% ipython --no-banner

In [1]: import numpy as np

In [2]: np.set_printoptions(precision=3, suppress=True, linewidth=140)

In [3]: A = np.loadtxt("test18.csv", delimiter=",")

In [4]: A
Out[4]: 
array([[-6.,  1.,  2.,  1.],
       [ 0.,  2.,  2.,  0.],
       [ 0.,  1.,  2.,  0.],
       [ 0.,  1.,  1.,  1.]])

In [5]: cov = A.T @ A

In [6]: cov
Out[6]: 
array([[ 36.,  -6., -12.,  -6.],
       [ -6.,   7.,   9.,   2.],
       [-12.,   9.,  13.,   3.],
       [ -6.,   2.,   3.,   2.]])

In [7]: np.linalg.matrix_rank(cov)
Out[7]: np.int64(4)

In [8]: np.diag(cov)
Out[8]: array([36.,  7., 13.,  2.])

In [9]: ev, vecs = np.linalg.eigvalsh(cov)
ValueError: too many values to unpack (expected 2)


In [10]: ev, vecs = np.linalg.eigh(cov)

In [11]: (ev > 1e-8).sum(), (ev < -1e-8).sum()
Out[11]: (np.int64(4), np.int64(0))

In [12]: np.linalg.eigvalsh(cov + 5 * np.eye(4))
Out[12]: array([ 5.298,  5.887, 17.235, 49.581])

In [13]: np.round(vecs.T @ vecs, 3) + 0
Out[13]: 
array([[1., 0., 0., 0.],
       [0., 1., 0., 0.],
       [0., 0., 1., 0.],
       [0., 0., 0., 1.]])

In [14]: vecs @ np.diag(ev) @ vecs.T
Out[14]: 
array([[ 36.,  -6., -12.,  -6.],
       [ -6.,   7.,   9.,   2.],
       [-12.,   9.,  13.,   3.],
       [ -6.,   2.,   3.,   2.]])

In [15]: A2 = A[0, 0] * A[1:] - np.outer(A[1:, 0], A[0])

In [16]: A2
Out[16]: 
array([[  0., -12., -12.,  -0.],
       [  0.,  -6., -12.,  -0.],
       [  0.,  -6.,  -6.,  -6.]])

In [17]: np.linalg.matrix_rank(A2), np.linalg.matrix_rank(A)
Out[17]: (np.int64(3), np.int64(4))

In [18]: A[:, 0] / A[0, 0]
Out[18]: array([ 1., -0., -0., -0.])

In [19]: W = np.array([[1, 3, 0, 2, 3], [3, 3, 0, 0, 0], [1, 2, 0, 3, 2], [2, 1, 3, 1, 2]])

In [20]: beta = np.array([0, 4, 5, 4, 4])

In [21]: act = np.maximum(A @ W + beta, 0)

In [22]: (act > 0).mean(axis=0)
Out[22]: array([1.  , 0.75, 1.  , 0.75, 0.75])

In [23]: np.linalg.matrix_rank(act)
Out[23]: np.int64(4)

In [24]: act
Out[24]: 
array([[ 1.,  0.,  8.,  0.,  0.],
       [ 8., 14.,  5., 10.,  8.],
       [ 5., 11.,  5., 10.,  8.],
       [ 6., 10.,  8.,  8.,  8.]])

In [25]: Z = np.array([[2, -2, -1], [-2, 0, 2], [2, 3, 0], [3, 1, 0], [-2, 1, -2]])

In [26]: (act @ Z).round(6).argmax(axis=1)
Out[26]: array([1, 1, 1, 1])

In [27]: act @ Z
Out[27]: 
array([[18., 22., -1.],
       [12., 17.,  4.],
       [12., 23.,  1.],
       [16., 28., -2.]])

In [28]: round(np.linalg.det(2 * A), 3), np.round(np.linalg.det(A), 3)
Out[28]: (np.float64(-192.0), np.float64(-12.0))

In [29]: round(np.linalg.det(A[::-1]), 3)
Out[29]: np.float64(-12.0)

In [30]: round(np.linalg.det(A.T), 3)
Out[30]: np.float64(-12.0)

In [31]: np.kron(np.eye(2, dtype=int), A)
Out[31]: 
array([[-6.,  1.,  2.,  1., -0.,  0.,  0.,  0.],
       [ 0.,  2.,  2.,  0.,  0.,  0.,  0.,  0.],
       [ 0.,  1.,  2.,  0.,  0.,  0.,  0.,  0.],
       [ 0.,  1.,  1.,  1.,  0.,  0.,  0.,  0.],
       [-0.,  0.,  0.,  0., -6.,  1.,  2.,  1.],
       [ 0.,  0.,  0.,  0.,  0.,  2.,  2.,  0.],
       [ 0.,  0.,  0.,  0.,  0.,  1.,  2.,  0.],
       [ 0.,  0.,  0.,  0.,  0.,  1.,  1.,  1.]])

In [32]: arr = np.loadtxt("dump.csv", delimiter=",")

In [33]: arr
Out[33]: 
array([[2., 0., 0., 0., 0., 0.],
       [3., 1., 0., 0., 0., 0.],
       [3., 0., 0., 0., 0., 0.],
       [0., 0., 2., 0., 0., 0.],
       [0., 0., 3., 1., 0., 0.],
       [0., 0., 3., 0., 0., 0.],
       [0., 0., 0., 0., 2., 0.],
       [0., 0., 0., 0., 3., 1.],
       [0., 0., 0., 0., 3., 0.]])

In [34]: x0 = np.array([1, 0, -2, 0, -3, -2])

In [35]: y = arr @ x0

In [36]: np.round(np.linalg.pinv(arr) @ arr, 3) + 0
Out[36]: 
array([[1., 0., 0., 0., 0., 0.],
       [0., 1., 0., 0., 0., 0.],
       [0., 0., 1., 0., 0., 0.],
       [0., 0., 0., 1., 0., 0.],
       [0., 0., 0., 0., 1., 0.],
       [0., 0., 0., 0., 0., 1.]])

In [37]: y
Out[37]: array([  2.,   3.,   3.,  -4.,  -6.,  -6.,  -6., -11.,  -9.])

In [38]: np.round(np.linalg.solve(arr.T @ arr, arr.T @ y), 3) + 0
Out[38]: array([ 1.,  0., -2.,  0., -3., -2.])

In [39]: rng = np.random.default_rng(8750)

In [40]: y = y + 0.02 * rng.normal(size=9)

In [41]: y
Out[41]: array([  2.002,   3.02 ,   3.047,  -3.985,  -6.009,  -5.994,  -5.967, -11.009,  -9.012])

In [42]: beta, *_ = np.linalg.lstsq(arr, y)

In [43]: beta.round()
Out[43]: array([ 1., -0., -2., -0., -3., -2.])

In [44]: cov = arr.T @ arr

In [45]: cov
Out[45]: 
array([[22.,  3.,  0.,  0.,  0.,  0.],
       [ 3.,  1.,  0.,  0.,  0.,  0.],
       [ 0.,  0., 22.,  3.,  0.,  0.],
       [ 0.,  0.,  3.,  1.,  0.,  0.],
       [ 0.,  0.,  0.,  0., 22.,  3.],
       [ 0.,  0.,  0.,  0.,  3.,  1.]])

In [46]: np.diag(cov)
Out[46]: array([22.,  1., 22.,  1., 22.,  1.])

In [47]: np.trace(cov), (arr ** 2).sum()
Out[47]: (np.float64(69.0), np.float64(69.0))

In [48]: low = np.linalg.cholesky(cov)

In [49]: low @ low.T
Out[49]: 
array([[22.,  3.,  0.,  0.,  0.,  0.],
       [ 3.,  1.,  0.,  0.,  0.,  0.],
       [ 0.,  0., 22.,  3.,  0.,  0.],
       [ 0.,  0.,  3.,  1.,  0.,  0.],
       [ 0.,  0.,  0.,  0., 22.,  3.],
       [ 0.,  0.,  0.,  0.,  3.,  1.]])

In [50]: A2 = np.c_[arr[:, :5] @ np.array([[-2, -1, -2, 1, -3],
    ...:     [-1, -2, -1, 2, 0],
    ...:     [-1, 2, -3, 3, 3],
    ...:     [1, -1, 3, 0, 1],
    ...:     [1, 2, 0, 3, 3]]), np.array([1, 2, 0, 0, 1, 2, 0, 2, 2])]

In [51]: A2
Out[51]: 
array([[-4., -2., -4.,  2., -6.,  1.],
       [-7., -5., -7.,  5., -9.,  2.],
       [-6., -3., -6.,  3., -9.,  0.],
       [-2.,  4., -6.,  6.,  6.,  0.],
       [-2.,  5., -6.,  9., 10.,  1.],
       [-3.,  6., -9.,  9.,  9.,  2.],
       [ 2.,  4.,  0.,  6.,  6.,  0.],
       [ 3.,  6.,  0.,  9.,  9.,  2.],
       [ 3.,  6.,  0.,  9.,  9.,  2.]])

In [52]: np.round(np.linalg.lstsq(arr, A2[:, 0])[0], 3) + 0
Out[52]: array([-2., -1., -1.,  1.,  1.,  0.])

In [53]: np.round(np.linalg.norm(A2 - arr @ np.linalg.lstsq(arr, A2)[0], axis=0), 3) + 0
Out[53]: array([0.   , 0.   , 0.   , 0.   , 0.   , 1.776])

In [54]: E = np.load("run7.npy")

In [55]: E
Out[55]: 
array([[0.029, 0.143, 0.086],
       [0.143, 0.714, 0.429],
       [0.086, 0.429, 0.257]])

In [56]: np.einsum("ii->", E)
Out[56]: np.float64(1.0)

In [57]: np.round(np.linalg.eigvals(E).sum().real, 3)
Out[57]: np.float64(1.0)

In [58]: np.einsum("ij,ji->", E, E)
Out[58]: np.float64(1.0)

In [59]: U, sig, vt = np.linalg.svd(E)

In [60]: np.argmax(sig[:-1] / (sig[1:] + 1e-6)) + 1
Out[60]: np.int64(1)

In [61]: A2 = U[:, :1] @ np.diag(sig[:1]) @ vt[:1]

In [62]: round(np.linalg.norm(E - A2) / np.linalg.norm(E), 3)
Out[62]: np.float64(0.0)

In [63]: idx = rng.permutation(3)

In [64]: idx
Out[64]: array([0, 1, 2])

In [65]: A2 = E[idx][:, idx]

In [66]: np.round(np.sort(np.abs(np.linalg.eigvals(A2))), 3) + 0
Out[66]: array([0., 0., 1.])

In [67]: np.diag(A2)
Out[67]: array([0.029, 0.714, 0.257])

In [68]: np.allclose(A2, E)
Out[68]: True

In [69]: np.trace(A2)
Out[69]: np.float64(1.0)

In [70]: round(float(np.linalg.det(A2)), 3), round(np.linalg.det(E[idx]), 3)
Out[70]: (-0.0, np.float64(-0.0))
